$ ipython --no-banner

In [1]: import numpy as np

In [2]: np.set_printoptions(precision=2, suppress=True, linewidth=160, sign=" ")

In [3]: def rnd(a):
   ...:     return np.round(a, 2) + 0
   ...: 

In [4]: W0 = np.load("data.npy")

In [5]: W0
Out[5]: 
array([[  4,  13,  13,  11],
       [ 13,  18,   0,  18],
       [ 13,   0,  12,   7],
       [ 11,  18,   7,   4]])

In [6]: x = np.array([2, 0, 2, 1])

In [7]: a = np.maximum(W0 @ x, 0)

In [8]: np.tanh(W0 @ x)
Out[8]: array([ 1.,  1.,  1.,  1.])

In [9]: W0.T @ a
Out[9]: array([ 1933,  2097,  1549,  1846])

In [10]: np.maximum(W0 @ x, 0) - np.maximum(-W0 @ x, 0)
Out[10]: array([ 45,  44,  57,  40])

In [11]: np.flatnonzero(a > 1e-9)
Out[11]: array([ 0,  1,  2,  3])

In [12]: K = np.load("case9.npy")

In [13]: K
Out[13]: 
array([[ -1.11,  -4.88,   7.42],
       [ 10.41, -10.39,   2.26],
       [-13.81,   2.63,  -2.62],
       [  1.44,   3.92,  -1.19]])

In [14]: W1 = np.array([[2, -3], [3, -3], [-3, 1]])

In [15]: b = np.array([-1, -2])

In [16]: hid = np.maximum(K @ W1 + b, 0)

In [17]: (hid > 0).astype(int)
Out[17]: 
array([[ 0,  1],
       [ 0,  1],
       [ 0,  1],
       [ 1,  0]])

In [18]: Z = np.array([[-2, 3, 1], [-8, -3, 2]])

In [19]: (hid @ Z).round(6).argmax(axis=1)
Out[19]: array([ 2,  2,  2,  1])

In [20]: rnd(hid @ Z)
Out[20]: 
array([[-187.12,  -70.17,   46.78],
       [  -1.6 ,   -0.6 ,    0.4 ],
       [-231.36,  -86.76,   57.84],
       [ -34.42,   51.63,   17.21]])

In [21]: proj = K @ np.linalg.solve(K.T @ K, K.T)

In [22]: rnd(np.linalg.eigvalsh(proj))
Out[22]: array([ 0.,  1.,  1.,  1.])

In [23]: rnd((np.eye(4) - proj) @ K)
Out[23]: 
array([[ 0.,  0.,  0.],
       [ 0.,  0.,  0.],
       [ 0.,  0.,  0.],
       [ 0.,  0.,  0.]])

In [24]: rnd(np.trace(proj))
Out[24]: np.float64(3.0)

In [25]: rnd(proj)
Out[25]: 
array([[ 0.98, -0.05, -0.05, -0.13],
       [-0.05,  0.88, -0.11, -0.29],
       [-0.05, -0.11,  0.89, -0.29],
       [-0.13, -0.29, -0.29,  0.25]])

In [26]: rng = np.random.default_rng(9)

In [27]: theta = rng.uniform(0, 2 * np.pi, 26)

In [28]: Q, _ = np.linalg.qr(np.array([[-0.5, -0.4], [-1.5, 1.7], [0.5, -1.5]]))

In [29]: F = 20 * np.c_[np.cos(theta), np.sin(theta)] @ Q.T

In [30]: rnd(F)
Out[30]: 
array([[-14.58, -12.31,  -6.01],
       [ 15.34,   4.02,  12.18],
       [ -3.85,  14.5 , -13.22],
       [-15.17,  -2.98, -12.69],
       [-12.74,   3.96, -14.9 ],
       [-12.47, -15.52,  -1.87],
       [-14.88, -11.46,  -6.86],
       [-12.3 , -15.69,  -1.6 ],
       [ -3.56, -17.86,   8.26],
       [ 11.08,  16.65,  -0.21],
       [  7.36,  18.  ,  -4.69],
       [  0.18, -16.65,  11.08],
       [ -5.52, -18.08,   6.52],
       [-15.47,  -8.66,  -9.26],
       [ -7.5 , -17.98,   4.54],
       [-15.31,  -3.77, -12.31],
       [ 15.56,   7.12,  10.35],
       [-12.11,   5.14, -15.06],
       [ 15.5 ,   5.37,  11.44],
       [-13.97,   1.19, -14.26],
       [ 15.21,   3.23,  12.57],
       [-15.27,  -3.55, -12.42],
       [ -7.12, -18.03,   4.94],
       [ -7.25, -18.01,   4.8 ],
       [-14.1 , -13.32,  -4.89],
       [-12.62, -15.37,  -2.11]])

In [31]: G = np.cov(F, rowvar=False)

In [32]: rnd(G)
Out[32]: 
array([[127.06,  68.87,  77.55],
       [ 68.87, 140.03, -25.24],
       [ 77.55, -25.24,  91.42]])

In [33]: G.shape
Out[33]: (3, 3)

In [34]: np.argsort(-F.std(axis=0).round(6), kind="stable")
Out[34]: array([ 1,  0,  2])

In [35]: rnd(np.corrcoef(F.T))
Out[35]: 
array([[ 1.  ,  0.52,  0.72],
       [ 0.52,  1.  , -0.22],
       [ 0.72, -0.22,  1.  ]])

In [36]: rnd(np.linalg.eigvalsh(G)[::-1])
Out[36]: array([ 215.56,  142.94,    0.  ])

In [37]: rnd(F.std(axis=0))
Out[37]: array([ 11.05,  11.6 ,   9.38])

In [38]: rnd(np.corrcoef(F[:, 0], F[:, 1])[0, 1])
Out[38]: np.float64(0.52)

In [39]: rnd(np.median(F, axis=0))
Out[39]: array([-9.81, -6.21, -1.99])

In [40]: np.zeros(3, 3)
Traceback (most recent call last):
  Cell In[40], line 1
    np.zeros(3, 3)
TypeError: Cannot interpret '3' as a data type


In [41]: np.unravel_index(np.abs(G).argmax(), G.shape)
Out[41]: (np.int64(1), np.int64(1))

In [42]: G[:, 3]
Traceback (most recent call last):
  Cell In[42], line 1
    G[:, 3]
IndexError: index 3 is out of bounds for axis 1 with size 3


In [43]: G.shape
Out[43]: (3, 3)

In [44]: rnd(G.sum(axis=1))
Out[44]: array([ 273.48,  183.66,  143.72])

In [45]: rnd(np.linalg.svd(G, compute_uv=False))
Out[45]: array([ 215.56,  142.94,    0.  ])

In [46]: rnd(G.sum(axis=0))
Out[46]: array([ 273.48,  183.66,  143.72])

In [47]: rnd(np.abs(G).max())
Out[47]: np.float64(140.03)

In [48]: G[3]
Traceback (most recent call last):
  Cell In[48], line 1
    G[3]
IndexError: index 3 is out of bounds for axis 0 with size 3


In [49]: Z = F[[19, 8]].astype(float)

In [50]: for _ in range(6):
    ...:     idx = np.linalg.norm(F[:, None] - Z, axis=-1).argmin(axis=1)
    ...:     Z = np.array([F[idx == j].mean(axis=0) for j in range(2)])
    ...: 

In [51]: idx
Out[51]: array([ 0,  1,  0,  0,  0,  1,  0,  1,  1,  0,  0,  1,  1,  0,  1,  0,  1,  0,  1,  0,  1,  0,  1,  1,  0,  1])

In [52]: np.abs(Z[1] - Z[0]).argmax()
Out[52]: np.int64(2)

In [53]: np.bincount(idx)
Out[53]: array([ 13,  13])

In [54]: rnd(Z[1] - Z[0])
Out[54]: array([  9.42, -10.53,  15.99])

In [55]: G = F.T @ F

In [56]: np.allclose(G, G.T)
Out[56]: True

In [57]: (F @ F.T).shape
Out[57]: (26, 26)

In [58]: rnd(G)
Out[58]: 
array([[3883.11, 2399.93, 2176.84],
       [2399.93, 4151.31, -402.65],
       [2176.84, -402.65, 2365.58]])

In [59]: E = np.load("dump.npy")

In [60]: E
Out[60]: 
array([[ 5.,  1.,  0.],
       [ 0.,  5.,  1.],
       [ 0.,  0.,  5.]])

In [61]: out = np.c_[K[:, :2] @ np.array([[2, 2], [0, 0]]), np.array([-1, 7, 8, 2])]

In [62]: out
Out[62]: 
array([[ -2.22,  -2.22,  -1.  ],
       [ 20.82,  20.82,   7.  ],
       [-27.62, -27.62,   8.  ],
       [  2.88,   2.88,   2.  ]])

In [63]: np.linalg.matrix_rank(np.c_[K, out])
Out[63]: np.int64(4)

In [64]: rnd(np.linalg.norm(out - K @ np.linalg.lstsq(K, out)[0], axis=0))
Out[64]: array([ 0.  ,  0.  ,  6.62])

In [65]: rnd(np.linalg.lstsq(K, out[:, 0])[0])
Out[65]: array([ 2.,  0.,  0.])
